$ ipython --no-banner

In [1]: import numpy as np

In [2]: np.set_printoptions(precision=1, suppress=True, linewidth=100, floatmode="fixed")

In [3]: K = np.load("out0.npy")

In [4]: K.round(1) + 0
Out[4]: 
array([[-4.1, -2.0, -7.9],
       [-0.2,  0.0, -2.0],
       [ 0.1, -0.1, -2.1]])

In [5]: # row 0 is much longer than the rest

In [6]: np.linalg.matrix_rank(K, rtol=0.1)
Out[6]: np.int64(2)

In [7]: round(np.log10(np.linalg.cond(K)))
Out[7]: 2

In [8]: [round(float(x), 1) for x in np.linalg.svd(K, compute_uv=False)[:3]]
Out[8]: [9.5, 1.4, 0.1]

In [9]: np.argsort(-np.linalg.norm(K, axis=0).round(6), kind="stable")[:3]
Out[9]: array([2, 0, 1])

In [10]: np.linalg.cond(K) > 100
Out[10]: np.False_

In [11]: np.round(np.abs(np.linalg.svd(K)[2][-1]), 1) + 0
Out[11]: array([0.4, 0.9, 0.0])

In [12]: m1 = np.load("case1.npy")

In [13]: m1
Out[13]: 
array([[ 1,  0,  4,  3],
       [-8, -9, -5, -6],
       [-8, -9, -5, -6],
       [-2, -3,  1,  0]])

In [14]: # rows 1 and 2 are equal

In [15]: round(float(np.linalg.det(2 * m1)), 1), round(np.linalg.det(m1), 1)
Out[15]: (0.0, np.float64(0.0))

In [16]: np.round(np.linalg.eigvals(m1), 1) + 0
Out[16]: array([-12.0+0.0j,  -1.0+0.0j,   0.0+0.0j,   0.0+0.0j])

In [17]: round(np.linalg.eigvals(m1).sum().real, 1)
Out[17]: np.float64(-13.0)

In [18]: Uu, sig, Vh = np.linalg.svd(m1)

In [19]: np.argmax(sig[:-1] / (sig[1:] + 1e-6)) + 1
Out[19]: np.int64(2)

In [20]: out = Uu[:, :2] @ np.diag(sig[:2]) @ Vh[:2]

In [21]: round(float(np.linalg.norm(m1 - out, 2)), 1), round(sig[2], 1)
Out[21]: (0.0, np.float64(0.0))

In [22]: np.linalg.matrix_rank(out)
Out[22]: np.int64(2)

In [23]: round(float(np.abs(m1 - out).max()), 1)
Out[23]: 0.0

In [24]: out.round(1) + 0
Out[24]: 
array([[ 1.0,  0.0,  4.0,  3.0],
       [-8.0, -9.0, -5.0, -6.0],
       [-8.0, -9.0, -5.0, -6.0],
       [-2.0, -3.0,  1.0,  0.0]])

In [25]: rng = np.random.default_rng(7)

In [26]: labels = rng.permutation(3)

In [27]: labels
Out[27]: array([0, 2, 1])

In [28]: out = K[labels][:, labels]

In [29]: np.sort(np.abs(np.linalg.eigvals(out)))
Out[29]: array([0.2, 3.1, 3.4])

In [30]: np.round(np.diag(out), 1) + 0
Out[30]: array([-4.1, -2.1,  0.0])

In [31]: out.round(1) + 0
Out[31]: 
array([[-4.1, -7.9, -2.0],
       [ 0.1, -2.1, -0.1],
       [-0.2, -2.0,  0.0]])

In [32]: np.allclose(out, K)
Out[32]: False
